$ python -q
>>> import numpy as np
>>> from numpy import linalg as LA
>>> np.set_printoptions(suppress=True, linewidth=160)
>>> tidy = lambda a: np.round(a, 2) + 0
>>> Y = np.array([[-1, -3, 2, 0]])
>>> F = Y.T @ Y
>>> print(F)
[[ 1  3 -2  0]
 [ 3  9 -6  0]
 [-2 -6  4  0]
 [ 0  0  0  0]]
>>> print(tidy(F @ LA.pinv(F) @ F))
[[ 1.  3. -2.  0.]
 [ 3.  9. -6.  0.]
 [-2. -6.  4.  0.]
 [ 0.  0.  0.  0.]]
>>> print(np.unique(F.round(6), axis=0).shape)
(4, 4)
>>> print(np.allclose(F[:-1].T @ LA.lstsq(F[:-1].T, F[-1])[0], F[-1]))
True
>>> print(np.allclose(F, F.T))
True
>>> print(F @ F)
[[ 14  42 -28   0]
 [ 42 126 -84   0]
 [-28 -84  56   0]
 [  0   0   0   0]]
>>> print(tidy(LA.det(F)))
0.0
>>> print(tidy(np.abs(LA.eigvals(F)).max()))
14.0
>>> print([round(float(x), 2) for x in LA.svd(F, compute_uv=False)[:3]])
[14.0, 0.0, 0.0]
>>> print(np.argsort(-LA.norm(F, axis=0).round(6), kind="stable")[:3])
[1 2 0]
>>> print(LA.cond(F) > 100)
True
>>> print(LA.matrix_rank(F, rtol=0.1))
1
>>> print(tidy(LA.norm(F, 2) / LA.norm(F)))
1.0
>>> ev, evecs = LA.eigh(F)
>>> x0 = np.array([3, 5, 2, 6])
>>> print((np.sign(evecs[:, -1].round(6)) == np.sign(evecs[0, -1].round(6))).astype(int))
[1 1 0 0]
>>> print(tidy(evecs * np.abs(ev) @ evecs.T))
[[ 1.  3. -2.  0.]
 [ 3.  9. -6.  0.]
 [-2. -6.  4.  0.]
 [ 0.  0.  0.  0.]]
>>> print(tidy(x0 @ F @ x0 / (x0 @ x0)), tidy(ev[0]), tidy(ev[-1]))
2.65 0.0 14.0
>>> print(tidy(LA.eigvalsh(F[1:, 1:])))
[ 0.  0. 13.]
>>> print(x0 @ F @ x0)
196
>>> data = np.array([[1, 0, 0], [0, 0, 1], [0, 1, 0]])
>>> ev, evecs = LA.eigh(data)
>>> x0 = np.array([0, 0, 0])
>>> print(tidy(evecs * np.abs(ev) @ evecs.T))
[[1. 0. 0.]
 [0. 1. 0.]
 [0. 0. 1.]]
>>> print(tidy(LA.eigvalsh(data[1:, 1:])))
[-1.  1.]
>>> print(tidy(evecs * np.maximum(ev, 0) @ evecs.T))
[[1.  0.  0. ]
 [0.  0.5 0.5]
 [0.  0.5 0.5]]
>>> Y = data / LA.norm(data, axis=1, keepdims=True)
>>> cov = Y @ Y.T
>>> print(cov[1])
[0. 1. 0.]
>>> print(tidy(LA.norm(Y, axis=1)))
[1. 1. 1.]
>>> print(cov)
[[1. 0. 0.]
 [0. 1. 0.]
 [0. 0. 1.]]
>>> f, g = data[0], data[1]
>>> print(f @ g)
0
>>> p = (f @ g) / (f @ f) * f
>>> print(g - p)
[0. 0. 1.]
>>> print((g - p) @ f)
0.0
>>> print(LA.matrix_rank(np.outer(f, g)))
1
>>> print(np.outer(f, g))
[[0 0 1]
 [0 0 0]
 [0 0 0]]
>>> print(tidy(LA.eigvalsh(data).min()))
-1.0
>>> O, Rm = LA.qr(data)
>>> print(Rm)
[[ 1.  0.  0.]
 [ 0. -1.  0.]
 [ 0.  0. -1.]]
>>> print(abs(Rm[0, 0]), tidy(LA.norm(data[:, 0])))
1.0 1.0
>>> print(O)
[[ 1.  0.  0.]
 [-0.  0. -1.]
 [-0. -1.  0.]]
>>> print(np.trace(O @ O.T))
3.0
>>> X = np.loadtxt("block13.csv", delimiter=",")
>>> print(X)
[[ -3.7    3.4    3.1 ]
 [-17.44  13.76   5.98]
 [ -0.17   3.88   2.98]
 [  2.     1.67   2.04]
 [ -5.58  -4.02  -2.67]
 [ 10.21  -6.31  -5.24]
 [ -6.62  -0.79  -3.24]
 [ -3.89   5.99   3.73]
 [ -1.91   2.35   3.29]
 [ 12.82  -5.43  -1.24]
 [-32.22  13.42   3.76]
 [ 17.94  -9.55  -3.08]]
>>> d = LA.norm(X[:, None] - X[None], axis=-1)
>>> print(d.shape)
(12, 12)
>>> print(tidy(d[7]))
[ 2.67 15.78  4.34  7.5  12.   20.75 10.1   0.    4.17 20.84 29.29 27.65]
>>> print(tidy(LA.norm(X - X.mean(axis=0), axis=1)))
[ 3.26 20.08  3.9   4.56  7.28 16.01  6.29  5.55  2.68 16.84 32.26 23.47]
>>> print(d[7].round(6).argsort(kind="stable")[:4])
[7 0 8 2]
>>> print(tidy(d[:5, :5]))
[[ 0.   17.45  3.56  6.05  9.59]
 [17.45  0.   20.12 23.23 23.06]
 [ 3.56 20.12  0.    3.24 11.12]
 [ 6.05 23.23  3.24  0.   10.58]
 [ 9.59 23.06 11.12 10.58  0.  ]]
>>> print(np.unravel_index(d.round(6).argmax(), d.shape))
(np.int64(10), np.int64(11))
